$ python3 -q
>>> import numpy as np
>>> from numpy import linalg as LA
>>> np.set_printoptions(precision=2, suppress=True, linewidth=160)
>>> def rnd(a):
...     return np.round(a, 2) + 0
... 
>>> J = np.load("data.npy")
>>> J
array([[ 7,  8,  9,  4, 26],
       [ 2,  0,  0,  0,  1],
       [ 6,  6,  7,  3, 21],
       [ 3,  0,  1,  0,  6],
       [ 2,  0,  0,  0,  1],
       [ 6,  6,  7,  3, 21],
       [ 5,  4,  5,  2, 16],
       [ 5,  4,  5,  2, 16],
       [ 5,  4,  5,  2, 16],
       [ 3,  0,  1,  0,  6]])
>>> # row 4 repeats row 1
>>> A2 = J / np.sqrt((J ** 2).mean(axis=1, keepdims=True))
>>> rnd(A2[6])
array([0.62, 0.5 , 0.62, 0.25, 1.98])
>>> LA.matrix_rank(A2) == LA.matrix_rank(J)
np.True_
>>> A2 = J[0, 0] * J[1:] - np.outer(J[1:, 0], J[0])
>>> A2
array([[  0, -16, -18,  -8, -45],
       [  0,  -6,  -5,  -3,  -9],
       [  0, -24, -20, -12, -36],
       [  0, -16, -18,  -8, -45],
       [  0,  -6,  -5,  -3,  -9],
       [  0, -12, -10,  -6, -18],
       [  0, -12, -10,  -6, -18],
       [  0, -12, -10,  -6, -18],
       [  0, -24, -20, -12, -36]])
>>> LA.matrix_rank(A2), LA.matrix_rank(J)
(np.int64(2), np.int64(3))
>>> rnd(J[:, 0] / J[0, 0])
array([1.  , 0.29, 0.86, 0.43, 0.29, 0.86, 0.71, 0.71, 0.71, 0.43])
>>> np.flatnonzero(~A2.round(6).any(axis=1))
array([], dtype=int64)
>>> Xs = J - J.mean(axis=0)
>>> evecs = LA.svd(Xs)[2][:3]
>>> A2 = Xs - Xs @ evecs.T @ evecs
>>> rnd((Xs @ evecs.T).std(axis=0))
array([9.66, 0.62, 0.  ])
>>> LA.norm(A2, axis=1).round(6).argmax()
np.int64(0)
>>> rnd(A2.std(axis=0))
array([0., 0., 0., 0., 0.])
>>> A2 = np.array([[-1, -1, -2, 2],
...     [2, 2, 1, 0],
...     [2, 0, -1, 1],
...     [2, 1, 0, -1],
...     [1, 1, 1, 1]])
>>> W2 = np.array([[2, 0, 9, 9, 7], [2, 0, 9, 6, 9], [8, 6, 2, 5, 5], [5, 4, 3, 8, 8]])
>>> A = A2 @ W2
>>> A
array([[-10,  -4, -16,  -9, -10],
       [ 16,   6,  38,  35,  37],
       [  1,  -2,  19,  21,  17],
       [  1,  -4,  24,  16,  15],
       [ 17,  10,  23,  28,  29]])
>>> # null space of dimension 1
>>> LA.lstsq(A[:-1].T, A[-1])[2]
np.int32(4)
>>> rnd(A @ LA.pinv(A) @ A)
array([[-10.,  -4., -16.,  -9., -10.],
       [ 16.,   6.,  38.,  35.,  37.],
       [  1.,  -2.,  19.,  21.,  17.],
       [  1.,  -4.,  24.,  16.,  15.],
       [ 17.,  10.,  23.,  28.,  29.]])
>>> rnd(np.trace(LA.pinv(A) @ A))
np.float64(4.0)
>>> np.abs(np.diag(LA.qr(A)[1])) > 1e-9
array([ True,  True,  True,  True, False])
